$ python -q
>>> import numpy as np
>>> from numpy import linalg as LA
>>> np.set_printoptions(suppress=True, linewidth=100)
>>> K = np.loadtxt("case16.csv", delimiter=",")
>>> K.round(2) + 0
array([[-0.36, -0.34,  0.24,  0.38,  0.61, -0.05,  0.43],
       [ 0.07, -0.36,  0.21,  0.59, -0.27,  0.46, -0.43],
       [-0.43, -0.58,  0.15, -0.44, -0.11, -0.32, -0.39],
       [-0.28,  0.6 ,  0.58,  0.02,  0.22, -0.04, -0.41],
       [-0.71,  0.17, -0.46, -0.06, -0.07,  0.5 ,  0.01],
       [-0.28,  0.1 ,  0.33,  0.18, -0.7 , -0.23,  0.47],
       [ 0.14, -0.13,  0.47, -0.53,  0.  ,  0.61,  0.3 ]])
>>> x0 = np.array([1, -1, -1, 2, 2, 0, 2])
>>> np.round(np.sort(np.abs(np.degrees(np.angle(LA.eigvals(K))))), 2)
array([  0.  ,  69.38,  69.38, 101.71, 101.71, 157.78, 157.78])
>>> np.round(K.T @ (K @ x0), 2) + 0
array([ 1., -1., -1.,  2.,  2.,  0.,  2.])
>>> np.round(K.T @ K, 2) + 0
array([[1., 0., 0., 0., 0., 0., 0.],
       [0., 1., 0., 0., 0., 0., 0.],
       [0., 0., 1., 0., 0., 0., 0.],
       [0., 0., 0., 1., 0., 0., 0.],
       [0., 0., 0., 0., 1., 0., 0.],
       [0., 0., 0., 0., 0., 1., 0.],
       [0., 0., 0., 0., 0., 0., 1.]])
>>> np.round(K @ K.T, 2) + 0
array([[1., 0., 0., 0., 0., 0., 0.],
       [0., 1., 0., 0., 0., 0., 0.],
       [0., 0., 1., 0., 0., 0., 0.],
       [0., 0., 0., 1., 0., 0., 0.],
       [0., 0., 0., 0., 1., 0., 0.],
       [0., 0., 0., 0., 0., 1., 0.],
       [0., 0., 0., 0., 0., 0., 1.]])
>>> np.round(LA.norm(K, axis=0), 2)
array([1., 1., 1., 1., 1., 1., 1.])
>>> np.round(LA.svd(K, compute_uv=False), 2)
array([1., 1., 1., 1., 1., 1., 1.])
>>> x0 = np.array([-2, -2, 0, -1, -1, -2, -1])
>>> h1 = np.maximum(K @ x0, 0)
>>> np.round(np.tanh(K @ x0), 2)
array([ 0.08, -0.22,  1.  , -0.36,  0.19,  0.71, -0.77])
>>> np.round(K * (h1 > 1e-9)[:, None], 2)
array([[-0.36, -0.34,  0.24,  0.38,  0.61, -0.05,  0.43],
       [ 0.  , -0.  ,  0.  ,  0.  , -0.  ,  0.  , -0.  ],
       [-0.43, -0.58,  0.15, -0.44, -0.11, -0.32, -0.39],
       [-0.  ,  0.  ,  0.  ,  0.  ,  0.  , -0.  , -0.  ],
       [-0.71,  0.17, -0.46, -0.06, -0.07,  0.5 ,  0.01],
       [-0.28,  0.1 ,  0.33,  0.18, -0.7 , -0.23,  0.47],
       [ 0.  , -0.  ,  0.  , -0.  ,  0.  ,  0.  ,  0.  ]])
>>> r0, r1 = K[6], K[5]
>>> np.round(r0 @ r1, 2)
np.float64(-0.0)
>>> p = (r0 @ r1) / (r0 @ r0) * r0
>>> round(float((r1 - p) @ r0), 2)
-0.0
>>> np.round(np.outer(r0, r1), 2) + 0
array([[-0.04,  0.01,  0.05,  0.03, -0.1 , -0.03,  0.07],
       [ 0.04, -0.01, -0.04, -0.02,  0.09,  0.03, -0.06],
       [-0.13,  0.05,  0.15,  0.09, -0.33, -0.11,  0.22],
       [ 0.15, -0.05, -0.17, -0.1 ,  0.37,  0.12, -0.25],
       [ 0.  ,  0.  ,  0.  ,  0.  ,  0.  ,  0.  ,  0.  ],
       [-0.17,  0.06,  0.2 ,  0.11, -0.43, -0.14,  0.29],
       [-0.08,  0.03,  0.1 ,  0.05, -0.21, -0.07,  0.14]])
>>> round(float(LA.norm(r0 + r1) ** 2 + LA.norm(r0 - r1) ** 2), 2)
4.0
>>> np.round(r1 - p, 2)
array([-0.28,  0.1 ,  0.33,  0.18, -0.7 , -0.23,  0.47])
>>> rng = np.random.default_rng(16)
>>> idx = rng.permutation(7)
>>> idx
array([5, 0, 3, 4, 1, 6, 2])
>>> Y = K[idx][:, idx]
>>> np.allclose(Y, K)
False
>>> np.round(np.sort(np.abs(LA.eigvals(Y))), 2)
array([1., 1., 1., 1., 1., 1., 1.])
>>> Y.round(2) + 0
array([[-0.23, -0.28,  0.18, -0.7 ,  0.1 ,  0.47,  0.33],
       [-0.05, -0.36,  0.38,  0.61, -0.34,  0.43,  0.24],
       [-0.04, -0.28,  0.02,  0.22,  0.6 , -0.41,  0.58],
       [ 0.5 , -0.71, -0.06, -0.07,  0.17,  0.01, -0.46],
       [ 0.46,  0.07,  0.59, -0.27, -0.36, -0.43,  0.21],
       [ 0.61,  0.14, -0.53,  0.  , -0.13,  0.3 ,  0.47],
       [-0.32, -0.43, -0.44, -0.11, -0.58, -0.39,  0.15]])
>>> W0 = np.array([[0.7, -0.1, -0.7, 0.9],
...     [-0.4, 0.6, -0.4, 0.1],
...     [0.3, -1.0, -1.0, -1.4],
...     [-1.2, 1.5, -1.3, 0.4],
...     [-0.9, -1.3, 0.8, 0.6],
...     [-1.1, 2.0, -0.5, -1.7]])
>>> W0[3] = W0[2] + 0.05 * rng.normal(size=4)
>>> W0.round(2)
array([[ 0.7 , -0.1 , -0.7 ,  0.9 ],
       [-0.4 ,  0.6 , -0.4 ,  0.1 ],
       [ 0.3 , -1.  , -1.  , -1.4 ],
       [ 0.28, -0.97, -1.02, -1.47],
       [-0.9 , -1.3 ,  0.8 ,  0.6 ],
       [-1.1 ,  2.  , -0.5 , -1.7 ]])
>>> Y = np.c_[W0[:, :1] @ np.array([[4]]), np.array([-1, -1, -2, -1, -3, 2])]
>>> Y.round(2)
array([[ 2.8 , -1.  ],
       [-1.6 , -1.  ],
       [ 1.2 , -2.  ],
       [ 1.12, -1.  ],
       [-3.6 , -3.  ],
       [-4.4 ,  2.  ]])
>>> np.round(LA.lstsq(W0, Y[:, 0])[0], 2) + 0
array([4., 0., 0., 0.])
>>> LA.matrix_rank(np.c_[W0, Y])
np.int64(5)
>>> np.round(LA.norm(LA.qr(W0)[0].T @ Y, axis=0) ** 2 / ((Y ** 2).sum(axis=0) + 1e-12), 2)
array([1.  , 0.97])
>>> np.round(LA.norm(Y - W0 @ LA.lstsq(W0, Y)[0], axis=0), 2) + 0
array([0.  , 0.74])
